$ python -q
>>> import numpy as np
>>> np.set_printoptions(precision=3, suppress=True, linewidth=120)
>>> def rnd(a):
...     return np.round(a, 3) + 0
... 
>>> F = np.load("layer19.npy")
>>> F
array([[1, 0, 0, 0],
       [0, 0, 0, 1],
       [0, 0, 1, 0],
       [0, 1, 0, 0]])
>>> print(F[:, 1] @ F[:, 0])
0
>>> rnd(np.linalg.svd(F, compute_uv=False))
array([1., 1., 1., 1.])
>>> F.T @ F
array([[1, 0, 0, 0],
       [0, 1, 0, 0],
       [0, 0, 1, 0],
       [0, 0, 0, 1]])
>>> print(F @ F.T)
[[1 0 0 0]
 [0 1 0 0]
 [0 0 1 0]
 [0 0 0 1]]
>>> rnd(np.linalg.pinv(F))
array([[1., 0., 0., 0.],
       [0., 0., 0., 1.],
       [0., 0., 1., 0.],
       [0., 1., 0., 0.]])
>>> print(F.sum(axis=1))
[1 1 1 1]
>>> rnd(np.sort(np.abs(np.linalg.eigvals(F)))[::-1])
array([1., 1., 1., 1.])
>>> pr = np.eye(4)[2]
>>> for _ in range(3):
...     pr = pr @ F
...     print(pr.round(3))
... 
[0. 0. 1. 0.]
[0. 0. 1. 0.]
[0. 0. 1. 0.]
>>> evals, evecs = np.linalg.eigh(F)
>>> vec = np.array([-2, 2, 2, 2])
>>> rnd(evecs * np.abs(evals) @ evecs.T)
array([[1., 0., 0., 0.],
       [0., 1., 0., 0.],
       [0., 0., 1., 0.],
       [0., 0., 0., 1.]])
>>> rnd(evecs * np.maximum(evals, 0) @ evecs.T)
array([[1. , 0. , 0. , 0. ],
       [0. , 0.5, 0. , 0.5],
       [0. , 0. , 1. , 0. ],
       [0. , 0.5, 0. , 0.5]])
>>> np.abs(F).sum(axis=1).max(), np.abs(evals).max()
(np.int64(1), np.float64(1.0))
>>> arr = np.load("block14.npy")
>>> print(arr)
[[  0  -2   2   2   0  -3   1  -3   3]
 [  1  -2  -2   3   0  -2   2   2   3]
 [  1  -1   1   3   0   2  -3   0   3]
 [ -1  -3  -1   2  -1   2  -3   3   0]
 [ -1   2   2   3   3   1   1   1   2]
 [  4 -10  -6  14   0 -11   9   5  15]]
>>> B = np.array([[-2, -2],
...     [2, -2],
...     [-2, 1],
...     [0, 1],
...     [1, 2],
...     [1, 0],
...     [-2, 0],
...     [-1, 2],
...     [2, 2]])
>>> np.vstack([arr, B.T]).shape
(8, 9)
>>> np.einsum("ij->j", arr)
array([  4, -16,  -4,  27,   2, -11,   7,   8,  26])
>>> np.einsum("ik,kj->ij", arr, B)
array([[ -4,   8],
       [ -4,  13],
       [  8,  10],
       [  2,  13],
       [  7,  15],
       [-20,  60]])
